$ python -q
>>> import numpy as np
>>> from numpy import linalg as LA
>>> np.set_printoptions(precision=1, suppress=True, linewidth=200, floatmode="fixed")
>>> E = np.load("data.npy")
>>> print(E)
[[ 2 -3 -2  1]
 [ 2  2 -1  1]
 [ 4  1 -1  2]
 [ 4  3  2  2]]
>>> # null space of dimension 1
>>> left, sigma, Vh = LA.svd(E)
>>> print(sigma.round(1) + 0)
[7.6 4.7 1.8 0.0]
>>> print(np.argmax(sigma[:-1] / (sigma[1:] + 1e-6)) + 1)
3
>>> other = left[:, :3] @ np.diag(sigma[:3]) @ Vh[:3]
>>> print(round(np.abs(E - other).max(), 1))
0.0
>>> print(other)
[[ 2.0 -3.0 -2.0  1.0]
 [ 2.0  2.0 -1.0  1.0]
 [ 4.0  1.0 -1.0  2.0]
 [ 4.0  3.0  2.0  2.0]]
>>> print(LA.matrix_rank(E, rtol=0.05))
3
>>> print(round(LA.norm(E - other) / LA.norm(E), 1))
0.0
>>> print(round(LA.norm(E - other, 2), 1), np.round(sigma[3], 1))
0.0 0.0
>>> print(LA.matrix_rank(other))
3
>>> u = np.array([3, 5, 2, 4])
>>> feats = u[np.abs(np.subtract.outer(np.arange(4), np.arange(4)))]
>>> print(feats)
[[3 5 2 4]
 [5 3 5 2]
 [2 5 3 5]
 [4 2 5 3]]
>>> # symmetric
>>> u = np.array([-1, -3])
>>> print(np.array([np.convolve(row, u, "same") for row in E]))
[[ -2  -3  11   5]
 [ -2  -8  -5   2]
 [ -4 -13  -2   1]
 [ -4 -15 -11  -8]]
>>> print(np.correlate(E[0], E[1], "full"))
[  2  -5   5   1 -11  -2   2]
>>> w, evecs = LA.eig(feats)
>>> print(np.sort(LA.eigvals(feats @ feats)))
[  0.2   2.4  20.6 210.8]
>>> print(np.round(np.prod(w), 1))
-49.0
